% ipython --no-banner

In [1]: import numpy as np

In [2]: from numpy import linalg as LA

In [3]: np.set_printoptions(precision=1, suppress=True, linewidth=100)

In [4]: tidy = lambda a: np.round(a, 1) + 0

In [5]: A = np.loadtxt("data.csv", delimiter=",")

In [6]: tidy(A)
Out[6]: 
array([[-0.4, -0.9],
       [-0.9,  0.4]])

In [7]: vals, V = LA.eigh(A)

In [8]: tidy(V @ np.diag(vals) @ V.T)
Out[8]: 
array([[-0.4, -0.9],
       [-0.9,  0.4]])

In [9]: np.abs(V[:, -1]).round(6).argmax()
Out[9]: np.int64(1)

In [10]: tidy(vals.sum()), tidy(np.trace(A))
Out[10]: (np.float64(0.0), np.float64(0.0))

In [11]: tidy(LA.svd(A, compute_uv=False))
Out[11]: array([1., 1.])

In [12]: tidy(vals)
Out[12]: array([-1.,  1.])

In [13]: tidy(V.T @ V)
Out[13]: 
array([[1., 0.],
       [0., 1.]])

In [14]: t = np.radians(15)

In [15]: R = np.eye(2)

In [16]: R[1, 1] = R[0, 0] = np.cos(t)

In [17]: R[1, 0], R[0, 1] = -np.sin(t), np.sin(t)

In [18]: tidy(R)
Out[18]: 
array([[ 1. ,  0.3],
       [-0.3,  1. ]])

In [19]: A2 = A @ R.T

In [20]: tidy(LA.det(R)), tidy(np.trace(R))
Out[20]: (np.float64(1.0), np.float64(1.9))

In [21]: vals, V = LA.eig(A)

In [22]: tidy(np.sort(LA.eigvals(A.T)))
Out[22]: array([-1.,  1.])

In [23]: tidy(np.prod(vals))
Out[23]: np.float64(-1.0)

In [24]: tidy(vals)
Out[24]: array([-1.,  1.])

In [25]: tidy(LA.svd(A, compute_uv=False))
Out[25]: array([1., 1.])

In [26]: tidy(A.T @ A)
Out[26]: 
array([[1., 0.],
       [0., 1.]])

In [27]: A2 = LA.invert(A)
Traceback (most recent call last):
  Cell In[27], line 1
    A2 = LA.invert(A)
AttributeError: module 'numpy.linalg' has no attribute 'invert'


In [28]: A2 = LA.inv(A)

In [29]: tidy(LA.det(A) * LA.det(A2))
Out[29]: np.float64(1.0)

In [30]: tidy(A2)
Out[30]: 
array([[-0.4, -0.9],
       [-0.9,  0.4]])

In [31]: tidy(LA.det(A) * A2)
Out[31]: 
array([[ 0.4,  0.9],
       [ 0.9, -0.4]])

In [32]: tidy(LA.cond(A))
Out[32]: np.float64(1.0)

In [33]: feats = np.load("mat.npy")

In [34]: feats
Out[34]: 
array([[  1,  -3,   9, -27],
       [  1,  -2,   4,  -8],
       [  1,  -1,   1,  -1],
       [  1,   0,   0,   0]])

In [35]: A2 = feats[0, 0] * feats[1:] - np.outer(feats[1:, 0], feats[0])

In [36]: A2
Out[36]: 
array([[ 0,  1, -5, 19],
       [ 0,  2, -8, 26],
       [ 0,  3, -9, 27]])

In [37]: LA.matrix_rank(A2), LA.matrix_rank(feats)
Out[37]: (np.int64(3), np.int64(4))

In [38]: m1 = np.load("dump.npy")

In [39]: m1
Out[39]: 
array([[16,  5,  7,  5],
       [ 5,  4,  5,  8],
       [ 7,  5,  8, 11],
       [ 5,  8, 11,  2]])

In [40]: # symmetric

In [41]: tidy(LA.eigvals(m1).sum().real)
Out[41]: np.float64(30.0)

In [42]: tidy(LA.eigvals(m1))
Out[42]: array([28.8,  8.3, -7.7,  0.6])

In [43]: tidy(LA.det(2 * m1)), tidy(LA.det(m1))
Out[43]: (np.float64(-18688.0), np.float64(-1168.0))

In [44]: tidy(LA.det(m1[::-1]))
Out[44]: np.float64(-1168.0)

In [45]: A2 = LA.inv(m1)

In [46]: tidy(A2)
Out[46]: 
array([[ 0.1,  0. ,  0. ,  0. ],
       [ 0. ,  1. , -0.8,  0.1],
       [ 0. , -0.8,  0.6,  0. ],
       [ 0. ,  0.1,  0. , -0.1]])

In [47]: (np.abs(A2) > 1e-9).astype(int)
Out[47]: 
array([[1, 1, 1, 1],
       [1, 1, 1, 1],
       [1, 1, 1, 1],
       [1, 1, 1, 1]])

In [48]: tidy(LA.cond(m1))
Out[48]: np.float64(45.8)

In [49]: tidy(LA.inv(A2))
Out[49]: 
array([[16.,  5.,  7.,  5.],
       [ 5.,  4.,  5.,  8.],
       [ 7.,  5.,  8., 11.],
       [ 5.,  8., 11.,  2.]])

In [50]: tidy(LA.det(m1) * A2)
Out[50]: 
array([[ -102.,    24.,    22.,    38.],
       [   24., -1208.,   888.,  -112.],
       [   22.,   888.,  -646.,   -54.],
       [   38.,  -112.,   -54.,    66.]])
